$ python -q
>>> import numpy as np
>>> np.set_printoptions(precision=2, suppress=True, linewidth=120)
>>> f = np.array([2, 2, 1, 0, 3])
>>> M = 3 * np.eye(5) + np.outer(f, f)
>>> M
array([[ 7.,  4.,  2.,  0.,  6.],
       [ 4.,  7.,  2.,  0.,  6.],
       [ 2.,  2.,  4.,  0.,  3.],
       [ 0.,  0.,  0.,  3.,  0.],
       [ 6.,  6.,  3.,  0., 12.]])
>>> hat = np.triu(np.array([[4, -5, -5, 1, -5],
...     [5, 0, 1, -1, 2],
...     [-3, -2, 5, -4, -4],
...     [0, -3, 4, -1, -1],
...     [2, -3, 1, 0, 4]]), 1) + np.eye(5)
>>> other = hat @ M @ np.linalg.inv(hat)
>>> round(np.linalg.det(other), 2)
np.float64(1701.0)
>>> np.poly(other)
array([    1.,   -33.,   306., -1242.,  2349., -1701.])
>>> np.linalg.matrix_rank(other)
np.int64(5)
>>> other
array([[ -53., -336.,   28., -168.,  252.],
       [  18.,  111.,   -9.,   54.,  -81.],
       [ -22., -132.,   14.,  -66.,   99.],
       [  -6.,  -36.,    3.,  -15.,   27.],
       [   6.,   36.,   -3.,   18.,  -24.]])
>>> f, g = other[0], other[3]
>>> f @ f
np.float64(208217.0)
>>> pr = (f @ g) / (f @ f) * f
>>> g - pr
array([-0.45, -0.79,  0.07,  2.61,  0.59])
>>> pr
array([ -5.55, -35.21,   2.93, -17.61,  26.41])
>>> other = np.array([[0, 2, 1], [1, 2, -2], [-2, -1, -2], [-2, 2, 0], [0, -1, 0]])
>>> other.T @ M.T
array([[  0.,   3.,  -6.,  -6.,   0.],
       [ 14.,  14.,   1.,   6.,   9.],
       [ -5., -14., -10.,   0., -12.]])
>>> np.einsum("ik,kj->ij", M, other)
array([[  0.,  14.,  -5.],
       [  3.,  14., -14.],
       [ -6.,   1., -10.],
       [ -6.,   6.,   0.],
       [  0.,   9., -12.]])
>>> np.einsum("ij,ij->i", M, M)
array([105., 105.,  33.,   9., 225.])
>>> E = np.loadtxt("out5.csv", delimiter=",")
>>> E
array([[  2.11,   3.51,  -0.72,  -3.5 ,   2.77],
       [ -0.6 ,  -0.97,   0.19,   0.97,  -0.76],
       [  1.63,   2.69,  -0.52,  -2.69,   2.16],
       [ -5.12,  -8.59,   1.73,   8.6 ,  -6.85],
       [ -2.5 ,  -4.17,   0.83,   4.15,  -3.36],
       [  3.08,   5.03,  -1.04,  -4.99,   4.04],
       [ -3.32,  -5.5 ,   1.12,   5.51,  -4.37],
       [ -2.91,  -4.85,   0.96,   4.82,  -3.89],
       [  1.31,   2.21,  -0.44,  -2.17,   1.74],
       [ -0.93,  -1.53,   0.32,   1.53,  -1.26],
       [  0.68,   1.11,  -0.21,  -1.09,   0.94],
       [  0.14,   0.25,  -0.04,  -0.27,   0.22],
       [  0.39,   0.62,  -0.12,  -0.6 ,   0.52],
       [ -6.74, -11.18,   2.22,  11.18,  -8.95],
       [ -0.63,  -1.09,   0.2 ,   1.09,  -0.85],
       [  2.94,   4.92,  -1.02,  -4.94,   3.98],
       [ -1.04,  -1.72,   0.34,   1.74,  -1.38],
       [ -3.84,  -6.43,   1.27,   6.38,  -5.13],
       [ -1.1 ,  -1.82,   0.36,   1.78,  -1.44],
       [ -0.47,  -0.73,   0.17,   0.71,  -0.62],
       [ -1.82,  -3.05,   0.63,   3.05,  -2.44],
       [ -1.51,  -2.53,   0.53,   2.54,  -2.07],
       [ -2.94,  -4.96,   0.96,   4.93,  -3.95],
       [  1.08,   1.74,  -0.37,  -1.8 ,   1.43],
       [  0.76,   1.27,  -0.25,  -1.28,   1.01],
       [ -4.73,  -7.93,   1.61,   7.9 ,  -6.34],
       [  1.78,   2.87,  -0.59,  -2.9 ,   2.3 ],
       [ -5.2 ,  -8.65,   1.72,   8.66,  -6.91],
       [  3.05,   5.09,  -0.99,  -5.07,   4.1 ],
       [  0.01,   0.02,  -0.01,  -0.03,   0.03]])
>>> z = E[:, 3] > np.median(E[:, 3])
>>> f = E[z].mean(axis=0) - E[~z].mean(axis=0)
>>> np.argsort(-np.abs(f).round(6), kind="stable")
array([1, 3, 4, 0, 2])
>>> ((E - E.mean(axis=0)) @ f > 0).astype(int)
array([0, 0, 0, 1, 1, 0, 1, 1, 0, 1, 0, 0, 0, 1, 0, 0, 1, 1, 1, 0, 1, 1, 1, 0, 0, 1, 0, 1, 0, 0])
>>> z.astype(int)
array([0, 0, 0, 1, 1, 0, 1, 1, 0, 1, 0, 0, 0, 1, 1, 0, 1, 1, 1, 0, 1, 1, 1, 0, 0, 1, 0, 1, 0, 0])
>>> f
array([-4.15, -6.91,  1.38,  6.9 , -5.54])
